In [1]: import numpy as np

In [2]: np.set_printoptions(precision=2, suppress=True, linewidth=140, legacy="1.25")

In [3]: Q, _ = np.linalg.qr(np.array([[0.6, -1.0, 1.1, 2.5, 0.6, 0.2],
   ...:     [-1.2, 1.3, 0.4, 0.4, -1.9, -2.0],
   ...:     [1.7, 2.7, -1.4, 1.1, -0.6, 1.2],
   ...:     [-1.6, 0.8, 2.4, -1.6, -0.9, -0.5],
   ...:     [-1.4, 0.6, 0.8, -0.5, 0.0, 0.5],
   ...:     [1.1, 1.1, 0.2, 0.8, -0.4, 0.3]]))

In [4]: feats = 5 * Q

In [5]: feats
Out[5]: 
array([[-0.93,  1.57,  3.17,  3.15, -0.72, -1.06],
       [ 1.86, -2.13, -0.69,  3.01,  2.73,  0.25],
       [-2.63, -3.54, -0.26,  0.32, -1.21, -1.97],
       [ 2.48, -1.49,  3.09, -2.09,  0.37, -1.6 ],
       [ 2.17, -1.16, -0.18,  1.11, -3.82,  1.75],
       [-1.7 , -1.36,  2.19, -0.55,  0.91,  3.78]])

In [6]: def softmax(z):
   ...:     e = np.exp(z - z.max(axis=-1, keepdims=True))
   ...:     return e / e.sum(axis=-1, keepdims=True)
   ...: 

In [7]: softmax(feats[0])
Out[7]: array([0.01, 0.09, 0.45, 0.44, 0.01, 0.01])

In [8]: att = feats @ feats.T / np.sqrt(6)

In [9]: softmax(att)[0] @ feats
Out[9]: array([-0.93,  1.57,  3.17,  3.15, -0.72, -1.06])

In [10]: softmax(att).round(6).argmax(axis=1)
Out[10]: array([0, 1, 2, 3, 4, 5])

In [11]: np.linalg.svd(feats, compute_uv=False)
Out[11]: array([5., 5., 5., 5., 5., 5.])

In [12]: u = np.array([-3, 0, 3, -1, 1, -1])

In [13]: other = feats + np.outer(u, np.eye(6)[3])

In [14]: round(float(np.linalg.det(other) / np.linalg.det(feats)), 2), round(1 + np.linalg.solve(feats, u)[3], 2)
Out[14]: (0.81, 0.81)

In [15]: np.linalg.matrix_rank(np.linalg.inv(other) - np.linalg.inv(feats), tol=1e-8)
Out[15]: 1

In [16]: other = np.array([[2, 5, -2],
    ...:     [2, -2, 5],
    ...:     [4, 1, 5],
    ...:     [1, -2, -1],
    ...:     [5, 1, 2],
    ...:     [2, -2, -2]])

In [17]: np.einsum("ij->j", feats)
Out[17]: array([ 1.24, -8.12,  7.32,  4.95, -1.75,  1.15])

In [18]: np.linalg.matrix_rank(feats @ other)
Out[18]: 3

In [19]: np.einsum("ij,ij->i", feats, feats)
Out[19]: array([25., 25., 25., 25., 25., 25.])

In [20]: mat = np.load("mat.npy")

In [21]: mat
Out[21]: 
array([[ 3,  4,  3,  4,  3,  4],
       [-3, -5, -3, -5, -3, -5],
       [-3,  4, -3,  4, -3,  4],
       [ 3,  4,  3,  4,  3,  4],
       [-3, -5, -3, -5, -3, -5],
       [-3,  4, -3,  4, -3,  4]])

In [22]: np.sort(np.abs(np.linalg.eigvals(feats)))
Out[22]: array([5., 5., 5., 5., 5., 5.])

In [23]: round(float(np.linalg.det(feats)), 2)
Out[23]: -15625.0

In [24]: (feats - feats.T) / 2
Out[24]: 
array([[ 0.  , -0.14,  2.9 ,  0.34, -1.45,  0.32],
       [ 0.14,  0.  ,  1.43,  2.25,  1.94,  0.8 ],
       [-2.9 , -1.43,  0.  , -1.39, -0.51, -2.08],
       [-0.34, -2.25,  1.39,  0.  , -0.37, -0.53],
       [ 1.45, -1.94,  0.51,  0.37,  0.  ,  0.42],
       [-0.32, -0.8 ,  2.08,  0.53, -0.42,  0.  ]])

In [25]: np.allclose(feats, feats.T)
Out[25]: False

In [26]: round(float(np.trace(feats)), 2)
Out[26]: -5.45

In [27]: (feats + feats.T) / 2
Out[27]: 
array([[-0.93,  1.72,  0.27,  2.82,  0.72, -1.38],
       [ 1.72, -2.13, -2.11,  0.76,  0.78, -0.55],
       [ 0.27, -2.11, -0.26,  1.7 , -0.7 ,  0.11],
       [ 2.82,  0.76,  1.7 , -2.09,  0.74, -1.07],
       [ 0.72,  0.78, -0.7 ,  0.74, -3.82,  1.33],
       [-1.38, -0.55,  0.11, -1.07,  1.33,  3.78]])

In [28]: u = np.array([6, -9, -6])

In [29]: np.convolve(mat[1], u)
Out[29]: array([-18,  -3,  45,  27,  45,  27,  63,  30])

In [30]: np.cross(mat[1, :3], mat[4, :3])
Out[30]: array([0, 0, 0])

In [31]: data = np.loadtxt("case3.csv", delimiter=",")

In [32]: data
Out[32]: 
array([[ 44.,   5., -27., -14.,   8.,  -4.,  15., -11., -18.,  21.],
       [  5.,  34., -15.,   5., -11.,  -5.,   5.,   1.,  -3.,  16.],
       [-27., -15.,  40.,  30.,  -7.,  16.,  13.,  -5.,  31.,  -8.],
       [-14.,   5.,  30.,  55., -15.,  20.,  17.,   0.,  26.,   0.],
       [  8., -11.,  -7., -15.,  28.,  -1.,  -6., -11.,   9.,   0.],
       [ -4.,  -5.,  16.,  20.,  -1.,  27.,  11.,  -4.,  18.,  -6.],
       [ 15.,   5.,  13.,  17.,  -6.,  11.,  53., -26.,  14.,  31.],
       [-11.,   1.,  -5.,   0., -11.,  -4., -26.,  34.,  -8., -18.],
       [-18.,  -3.,  31.,  26.,   9.,  18.,  14.,  -8.,  52.,   3.],
       [ 21.,  16.,  -8.,   0.,   0.,  -6.,  31., -18.,   3.,  34.]])

In [33]: [round(float(x), 2) for x in np.linalg.svd(data, compute_uv=False)[:3]]
Out[33]: [138.65, 108.36, 58.33]

In [34]: round(np.linalg.norm(data, 2) / np.linalg.norm(data), 2)
Out[34]: 0.72

In [35]: np.linalg.matrix_rank(data, rtol=0.1)
Out[35]: 7

In [36]: other = mat / np.sqrt((mat ** 2).mean(axis=1, keepdims=True))

In [37]: other[2]
Out[37]: array([-0.85,  1.13, -0.85,  1.13, -0.85,  1.13])

In [38]: w, evecs = np.linalg.eigh(data)

In [39]: np.round(evecs.T @ data @ evecs, 2) + 0
Out[39]: 
array([[  0.  ,   0.  ,   0.  ,   0.  ,   0.  ,   0.  ,   0.  ,   0.  ,   0.  ,   0.  ],
       [  0.  ,   1.86,   0.  ,   0.  ,   0.  ,   0.  ,   0.  ,   0.  ,   0.  ,   0.  ],
       [  0.  ,   0.  ,   4.2 ,   0.  ,   0.  ,   0.  ,   0.  ,   0.  ,   0.  ,   0.  ],
       [  0.  ,   0.  ,   0.  ,  13.95,   0.  ,   0.  ,   0.  ,   0.  ,   0.  ,   0.  ],
       [  0.  ,   0.  ,   0.  ,   0.  ,  14.8 ,   0.  ,   0.  ,   0.  ,   0.  ,   0.  ],
       [  0.  ,   0.  ,   0.  ,   0.  ,   0.  ,  27.57,   0.  ,   0.  ,   0.  ,   0.  ],
       [  0.  ,   0.  ,   0.  ,   0.  ,   0.  ,   0.  ,  33.28,   0.  ,   0.  ,   0.  ],
       [  0.  ,   0.  ,   0.  ,   0.  ,   0.  ,   0.  ,   0.  ,  58.33,   0.  ,   0.  ],
       [  0.  ,   0.  ,   0.  ,   0.  ,   0.  ,   0.  ,   0.  ,   0.  , 108.36,   0.  ],
       [  0.  ,   0.  ,   0.  ,   0.  ,   0.  ,   0.  ,   0.  ,   0.  ,   0.  , 138.65]])

In [40]: np.round(w.sum(), 2), np.trace(data)
Out[40]: (401.0, 401.0)

In [41]: np.round(evecs @ np.diag(w) @ evecs.T, 2) + 0
Out[41]: 
array([[ 44.,   5., -27., -14.,   8.,  -4.,  15., -11., -18.,  21.],
       [  5.,  34., -15.,   5., -11.,  -5.,   5.,   1.,  -3.,  16.],
       [-27., -15.,  40.,  30.,  -7.,  16.,  13.,  -5.,  31.,  -8.],
       [-14.,   5.,  30.,  55., -15.,  20.,  17.,   0.,  26.,   0.],
       [  8., -11.,  -7., -15.,  28.,  -1.,  -6., -11.,   9.,   0.],
       [ -4.,  -5.,  16.,  20.,  -1.,  27.,  11.,  -4.,  18.,  -6.],
       [ 15.,   5.,  13.,  17.,  -6.,  11.,  53., -26.,  14.,  31.],
       [-11.,   1.,  -5.,   0., -11.,  -4., -26.,  34.,  -8., -18.],
       [-18.,  -3.,  31.,  26.,   9.,  18.,  14.,  -8.,  52.,   3.],
       [ 21.,  16.,  -8.,   0.,   0.,  -6.,  31., -18.,   3.,  34.]])

In [42]: np.abs(evecs[:, -1]).round(6).argmax()
Out[42]: 3
